$ ipython --no-banner

In [1]: import numpy as np

In [2]: import numpy.linalg as la

In [3]: np.set_printoptions(suppress=True, linewidth=140)

In [4]: def tidy(a):
   ...:     return np.round(a, 2) + 0
   ...: 

In [5]: data = np.load("a.npy")

In [6]: data
Out[6]: 
array([[1, 3, 1, 0],
       [1, 0, 3, 2],
       [0, 0, 1, 2]])

In [7]: x0 = np.array([0, 1, 2, 0])

In [8]: data * x0
Out[8]: 
array([[0, 3, 2, 0],
       [0, 0, 6, 0],
       [0, 0, 2, 0]])

In [9]: (data * x0).sum(axis=1)
Out[9]: array([5, 6, 2])

In [10]: np.einsum("ij,j->i", data, x0)
Out[10]: array([5, 6, 2])

In [11]: data @ np.eye(4)[3]
Out[11]: array([0., 2., 2.])

In [12]: la.norm(data @ x0) <= la.norm(data, 2) * la.norm(x0) + 1e-9
Out[12]: np.True_

In [13]: (data @ x0).argmax()
Out[13]: np.int64(1)

In [14]: A2 = data / la.norm(data, axis=1, keepdims=True)

In [15]: cov = A2 @ A2.T

In [16]: (np.abs(cov) > 0.9).astype(int)
Out[16]: 
array([[1, 0, 0],
       [0, 1, 0],
       [0, 0, 1]])

In [17]: (cov - 2 * np.eye(3)).round(6).argmax(axis=1)
Out[17]: array([1, 2, 1])

In [18]: tidy(cov[0])
Out[18]: array([1.  , 0.32, 0.13])

In [19]: np.argwhere(np.triu(np.abs(cov) > 0.95, 1))
Out[19]: array([], shape=(0, 2), dtype=int64)

In [20]: W1 = np.array([[1, 3, 3, 3, -1, 3],
    ...:     [1, 0, -1, -2, -2, -3],
    ...:     [-1, -2, -3, 2, -2, 2],
    ...:     [3, -1, 3, 1, -1, 0]])

In [21]: beta = np.array([5, 3, -3, -4, 2, 1])

In [22]: H = np.maximum(data @ W1 + beta, 0)

In [23]: la.matrix_rank(H)
Out[23]: np.int64(3)

In [24]: tidy((H > 0).mean(axis=0))
Out[24]: array([1.  , 0.33, 0.  , 0.33, 0.  , 0.67])

In [25]: Z = np.array([[9, 7], [7, 2], [0, 9], [3, 3], [7, 0], [4, 4]])

In [26]: W1 @ Z
Out[26]: 
array([[ 44,  61],
       [-23, -20],
       [-23, -24],
       [ 16,  49]])

In [27]: (H @ Z).round(6).argmax(axis=1)
Out[27]: array([0, 0, 0])

In [28]: r0 = np.array([2, -2, -1])

In [29]: np.convolve(data[1], r0)
Out[29]: array([ 2, -2,  5, -2, -7, -2])

In [30]: np.cross(data[1, :3], data[2, :3])
Out[30]: array([ 0, -1,  0])

In [31]: np.correlate(data[1], data[2], "full")
Out[31]: array([2, 1, 6, 7, 2, 0, 0])
